$ python -q
>>> import numpy as np
>>> import numpy.linalg as la
>>> np.set_printoptions(precision=2, suppress=True, linewidth=140, legacy="1.25")
>>> cent = np.array([[-1, -3, 2], [2, 1, 0]])
>>> rng = np.random.default_rng(617)
>>> E = rng.normal(size=(26, 2)) @ cent + np.array([2, 1, 2])
>>> E
array([[-0.37,  0.25,  1.65],
       [ 2.88,  2.02,  1.54],
       [-0.12,  0.33,  1.68],
       [-2.12, -0.04,  1.18],
       [ 3.65,  2.9 ,  1.14],
       [ 5.31,  1.82,  2.67],
       [ 4.32,  8.19, -2.83],
       [ 2.29,  0.99,  2.12],
       [ 6.  ,  4.08,  1.14],
       [ 1.84,  3.52, -0.08],
       [ 0.83,  0.12,  2.23],
       [-0.44, -3.26,  4.43],
       [ 2.21, -0.04,  2.92],
       [-0.15,  0.11,  1.85],
       [ 1.38,  1.5 ,  1.35],
       [ 1.67, -0.64,  3.18],
       [-1.56, -2.35,  3.25],
       [ 1.99,  1.46,  1.63],
       [ 1.1 ,  4.85, -1.44],
       [ 4.53,  5.73, -0.77],
       [ 2.54,  0.61,  2.53],
       [ 1.62,  4.39, -0.86],
       [ 5.02,  4.5 ,  0.41],
       [ 1.51, -0.65,  3.12],
       [ 2.98,  5.23, -0.99],
       [ 0.36, -3.78,  5.17]])
>>> cen = E - E.mean(axis=0)
>>> vecs = la.svd(cen)[2][:2]
>>> M2 = cen - cen @ vecs.T @ vecs
>>> (cen @ vecs.T).std(axis=0)
array([3.57, 1.6 ])
>>> np.diag(vecs.T @ vecs)
array([0.91, 0.64, 0.44])
>>> np.round(M2.std(axis=0), 2) + 0
array([0., 0., 0.])
>>> M2 = np.array([[-2, 4, -5], [4, 5, -3], [-5, 0, -5]])
>>> np.einsum("ij->j", E)
array([49.24, 41.86, 38.21])
>>> M2 @ E
Traceback (most recent call last):
  File "<python-input-15>", line 1, in <module>
    M2 @ E
    ~~~^~~
ValueError: matmul: Input operand 1 has a mismatch in its core dimension 0, with gufunc signature (n?,k),(k,m?)->(n?,m?) (size 26 is different from 3)
>>> E @ E
Traceback (most recent call last):
  File "<python-input-16>", line 1, in <module>
    E @ E
    ~~^~~
ValueError: matmul: Input operand 1 has a mismatch in its core dimension 0, with gufunc signature (n?,k),(k,m?)->(n?,m?) (size 26 is different from 3)
>>> C2 = E.T @ E
>>> la.svd(E, compute_uv=False) ** 2
array([422.23, 175.33,  17.18])
>>> np.allclose(C2, C2.T)
True
>>> la.eigvalsh(C2)[::-1]
array([422.23, 175.33,  17.18])
>>> round(float(np.trace(C2)), 2), round((E ** 2).sum(), 2)
(614.74, 614.74)
>>> C2
array([[201.77, 179.33,  35.73],
       [179.33, 272.33, -62.41],
       [ 35.73, -62.41, 140.64]])
>>> W0 = np.load("run16.npy")
>>> W0
array([[ 0,  1, -5],
       [ 7,  0,  0],
       [-4,  0,  0],
       [ 0, -3,  0],
       [ 8,  0,  0],
       [ 0,  0,  0]])
>>> W1 = np.array([[2, -2, -4, 1], [4, -3, 3, 3], [-4, 2, 5, 0]])
>>> b = np.array([-2, 1, -1, -1])
>>> act = np.maximum(W0 @ W1 + b, 0)
>>> (act > 0).astype(int)
array([[1, 0, 0, 1],
       [1, 0, 0, 1],
       [0, 1, 1, 0],
       [0, 1, 0, 0],
       [1, 0, 0, 1],
       [0, 1, 0, 0]])
>>> act
array([[22,  0,  0,  2],
       [12,  0,  0,  6],
       [ 0,  9, 15,  0],
       [ 0, 10,  0,  0],
       [14,  0,  0,  7],
       [ 0,  1,  0,  0]])
>>> cent = np.array([[6, 6, 1], [0, 6, 3], [5, 8, 6], [0, 0, 1]])
>>> act @ cent
array([[132, 132,  24],
       [ 72,  72,  18],
       [ 75, 174, 117],
       [  0,  60,  30],
       [ 84,  84,  21],
       [  0,   6,   3]])
>>> m1 = np.load("mat.npy")
>>> m1
array([[ 4,  4, -2,  4, -6,  4],
       [ 4,  4, -2,  4, -6,  4],
       [-2, -2,  1, -2,  3, -2],
       [ 4,  4, -2,  4, -6,  4],
       [-6, -6,  3, -6,  9, -6],
       [ 4,  4, -2,  4, -6,  4]])
>>> round(np.abs(la.eigvals(m1)).max(), 2)
26.0
>>> np.allclose(m1 @ m1.T, m1.T @ m1)
True
>>> (m1 + m1.T) / 2
array([[ 4.,  4., -2.,  4., -6.,  4.],
       [ 4.,  4., -2.,  4., -6.,  4.],
       [-2., -2.,  1., -2.,  3., -2.],
       [ 4.,  4., -2.,  4., -6.,  4.],
       [-6., -6.,  3., -6.,  9., -6.],
       [ 4.,  4., -2.,  4., -6.,  4.]])
>>> la.matrix_power(m1, 3)
array([[ 2704,  2704, -1352,  2704, -4056,  2704],
       [ 2704,  2704, -1352,  2704, -4056,  2704],
       [-1352, -1352,   676, -1352,  2028, -1352],
       [ 2704,  2704, -1352,  2704, -4056,  2704],
       [-4056, -4056,  2028, -4056,  6084, -4056],
       [ 2704,  2704, -1352,  2704, -4056,  2704]])
